$ ipython --no-banner

In [1]: import numpy as np

In [2]: np.set_printoptions(precision=2, suppress=True, linewidth=120, sign=" ")

In [3]: rnd = lambda a: np.round(a, 2) + 0

In [4]: rng = np.random.default_rng(2766)

In [5]: data = rng.normal(size=(10, 5)) + 5 * np.array([1, 0, 3, 1, 2])

In [6]: print(rnd(data))
[[ 6.53 -1.58 13.52  5.58 10.11]
 [ 6.53  0.57 15.55  5.84 10.75]
 [ 4.59 -0.93 14.27  4.99  9.95]
 [ 5.13  0.08 13.84  5.15  9.46]
 [ 5.81 -0.34 15.37  5.31 10.16]
 [ 3.96  0.02 16.75  5.46 11.78]
 [ 5.53 -1.44 15.61  5.   10.4 ]
 [ 3.31 -1.29 14.51  7.07  9.4 ]
 [ 4.32  1.11 16.81  4.48 10.93]
 [ 5.35  0.38 14.31  5.27 10.1 ]]

In [7]: vec = np.array([1, 0, 0, -1, -1])

In [8]: target = data @ vec

In [9]: print(rnd(np.linalg.lstsq(data, target)[0]))
[ 1.  0.  0. -1. -1.]

In [10]: print(rnd(np.linalg.pinv(data) @ data))
[[ 1.  0.  0.  0.  0.]
 [ 0.  1.  0.  0.  0.]
 [ 0.  0.  1.  0.  0.]
 [ 0.  0.  0.  1.  0.]
 [ 0.  0.  0.  0.  1.]]

In [11]: print(rnd(target))
[ -9.16 -10.06 -10.35  -9.48  -9.66 -13.28  -9.88 -13.17 -11.08 -10.02]

In [12]: target = target + 0.02 * rng.normal(size=10)

In [13]: print(rnd(target))
[ -9.13 -10.04 -10.38  -9.5   -9.66 -13.3   -9.89 -13.16 -11.04 -10.03]

In [14]: beta, *_ = np.linalg.lstsq(data, target)

In [15]: print(rnd(data.T @ (target - data @ beta)))
[ 0.  0.  0.  0.  0.]

In [16]: print([round(float(np.linalg.norm(np.linalg.solve(data.T @ data + lam * np.eye(5), data.T @ target))), 2) for lam in (0, 1, 10, 100)])
[1.74, 1.36, 0.83, 0.54]

In [17]: hat = data @ np.linalg.solve(data.T @ data, data.T)

In [18]: print(rnd(np.linalg.eigvalsh(hat)))
[ 0.  0.  0.  0.  0.  1.  1.  1.  1.  1.]

In [19]: print(rnd(hat @ data[:, 4]))
[ 10.11  10.75   9.95   9.46  10.16  11.78  10.4    9.4   10.93  10.1 ]

In [20]: X = np.load("w.npy")

In [21]: print(X)
[[ 0  0  0  0]
 [ 1  0  2  0]
 [ 0  0  0  0]
 [ 3  2  5  1]
 [ 2  1  4  0]
 [ 1  0  2  0]
 [ 1  0  2  0]
 [ 1  0  2  0]
 [ 0  0  0  0]
 [ 0  0  0  0]
 [ 2  1  3  1]
 [ 3  2  5  1]
 [ 0  0  0  0]
 [ 0  0  0  0]
 [ 1  0  2  0]]

In [22]: rk = np.linalg.matrix_rank(X)

In [23]: print(rk)
3

In [24]: null = np.linalg.svd(X)[2][rk:].T

In [25]: print([int(np.linalg.matrix_rank(X[:i])) for i in range(1, len(X) + 1)])
[0, 1, 1, 2, 3, 3, 3, 3, 3, 3, 3, 3, 3, 3, 3]

In [26]: print(np.linalg.matrix_rank(X.T @ X), np.linalg.matrix_rank(X @ X.T))
3 3

In [27]: print(rnd(null @ null.T))
[[ 0.67  0.   -0.33 -0.33]
 [ 0.    0.    0.    0.  ]
 [-0.33  0.    0.17  0.17]
 [-0.33  0.    0.17  0.17]]

In [28]: print(null.shape)
(4, 1)

In [29]: Xc = X - X.mean(axis=0)

In [30]: vecs = np.linalg.svd(Xc)[2][:3]

In [31]: out = Xc - Xc @ vecs.T @ vecs

In [32]: print(rnd(np.linalg.norm(out) / np.linalg.norm(Xc)))
0.0

In [33]: print(np.linalg.norm(out, axis=1).round(6).argmax())
0

In [34]: print(rnd((Xc @ vecs.T).std(axis=0)))
[ 2.15  0.4   0.16]

In [35]: Xc = data - data.mean(axis=0)

In [36]: left, sig, Vh = np.linalg.svd(Xc, full_matrices=False)

In [37]: print(np.abs(left[:, 0]).argmax())
8

In [38]: print((np.sign(left[:, 0]) == np.sign(left[0, 0])).astype(int))
[ 1  0  1  1  0  0  1  1  0  1]

In [39]: print(rnd(Xc.mean(axis=0)))
[ 0.  0.  0.  0.  0.]

In [40]: print(X.mean(axis=0))
[ 1.   0.4  1.8  0.2]

In [41]: print(np.count_nonzero(X))
25

In [42]: print(np.unravel_index(np.abs(X).argmax(), X.shape))
(np.int64(3), np.int64(2))

In [43]: print(np.diff(X, axis=0))
[[ 1  0  2  0]
 [-1  0 -2  0]
 [ 3  2  5  1]
 [-1 -1 -1 -1]
 [-1 -1 -2  0]
 [ 0  0  0  0]
 [ 0  0  0  0]
 [-1  0 -2  0]
 [ 0  0  0  0]
 [ 2  1  3  1]
 [ 1  1  2  0]
 [-3 -2 -5 -1]
 [ 0  0  0  0]
 [ 1  0  2  0]]

In [44]: print(X.sum(axis=0))
[ 15   6  27   3]

In [45]: print(X.sum(axis=1))
[  0   3   0  11   7   3   3   3   0   0   7  11   0   0   3]

In [46]: print(rnd(X @ np.linalg.pinv(X) @ X))
[[ 0.  0.  0.  0.]
 [ 1.  0.  2.  0.]
 [ 0.  0.  0.  0.]
 [ 3.  2.  5.  1.]
 [ 2.  1.  4.  0.]
 [ 1.  0.  2.  0.]
 [ 1.  0.  2.  0.]
 [ 1.  0.  2.  0.]
 [ 0.  0.  0.  0.]
 [ 0.  0.  0.  0.]
 [ 2.  1.  3.  1.]
 [ 3.  2.  5.  1.]
 [ 0.  0.  0.  0.]
 [ 0.  0.  0.  0.]
 [ 1.  0.  2.  0.]]

In [47]: print(np.unique(X.round(6), axis=0).shape)
(5, 4)

In [48]: arr = np.load("x.npy")

In [49]: print(rnd(arr))
[[-0.77  0.49 -0.28 -0.29  0.04]
 [-0.19 -0.43  0.13 -0.43 -0.76]
 [ 0.19  0.47 -0.3   0.49 -0.64]
 [ 0.   -0.48 -0.87  0.04  0.09]
 [-0.58 -0.36  0.23  0.7  -0.01]]

In [50]: vec = np.array([2, 0, 0, 1, 1])

In [51]: print(np.linalg.norm(arr @ vec) <= np.linalg.norm(arr, 2) * np.linalg.norm(vec) + 1e-9)
True

In [52]: print(rnd(arr @ np.eye(5)[2]))
[-0.28  0.13 -0.3  -0.87  0.23]

In [53]: print(rnd(arr @ (2 * vec)))
[-3.59 -3.16  0.46  0.27 -0.94]

In [54]: print(rnd(arr @ np.ones(5)))
[-0.81 -1.68  0.21 -1.22 -0.02]

In [55]: print(rnd(arr @ vec))
[-1.79 -1.58  0.23  0.14 -0.47]

In [56]: print(rnd((arr * vec).sum(axis=1)))
[-1.79 -1.58  0.23  0.14 -0.47]

In [57]: idx = rng.permutation(5)

In [58]: out = arr[:, idx] * rng.choice([-1, 1], 5)

In [59]: print(rnd(out))
[[-0.49  0.77  0.28  0.29 -0.04]
 [ 0.43  0.19 -0.13  0.43  0.76]
 [-0.47 -0.19  0.3  -0.49  0.64]
 [ 0.48  0.    0.87 -0.04 -0.09]
 [ 0.36  0.58 -0.23 -0.7   0.01]]

In [60]: left, _, Vh = np.linalg.svd(arr.T @ out)

In [61]: print(rnd(np.linalg.lstsq(arr, out)[0]))
[[ 0. -1.  0.  0.  0.]
 [-1.  0.  0.  0.  0.]
 [ 0.  0. -1.  0.  0.]
 [ 0.  0.  0. -1.  0.]
 [ 0.  0.  0.  0. -1.]]

In [62]: u, v = out[3], out[1]

In [63]: print(u @ u)
1.0

In [64]: p = (u @ v) / (u @ u) * u

In [65]: print(rnd(np.linalg.norm(u + v) ** 2 + np.linalg.norm(u - v) ** 2))
4.0

In [66]: print(rnd((v - p) @ u))
0.0

In [67]: print(rnd(arr[:, 1] @ arr[:, 2]))
0.0

In [68]: print(rnd(arr @ arr.T))
[[ 1.  0.  0.  0.  0.]
 [ 0.  1.  0.  0.  0.]
 [ 0.  0.  1.  0.  0.]
 [ 0.  0.  0.  1.  0.]
 [ 0.  0.  0.  0.  1.]]

In [69]: print(rnd(np.linalg.norm(arr, axis=0)))
[ 1.  1.  1.  1.  1.]
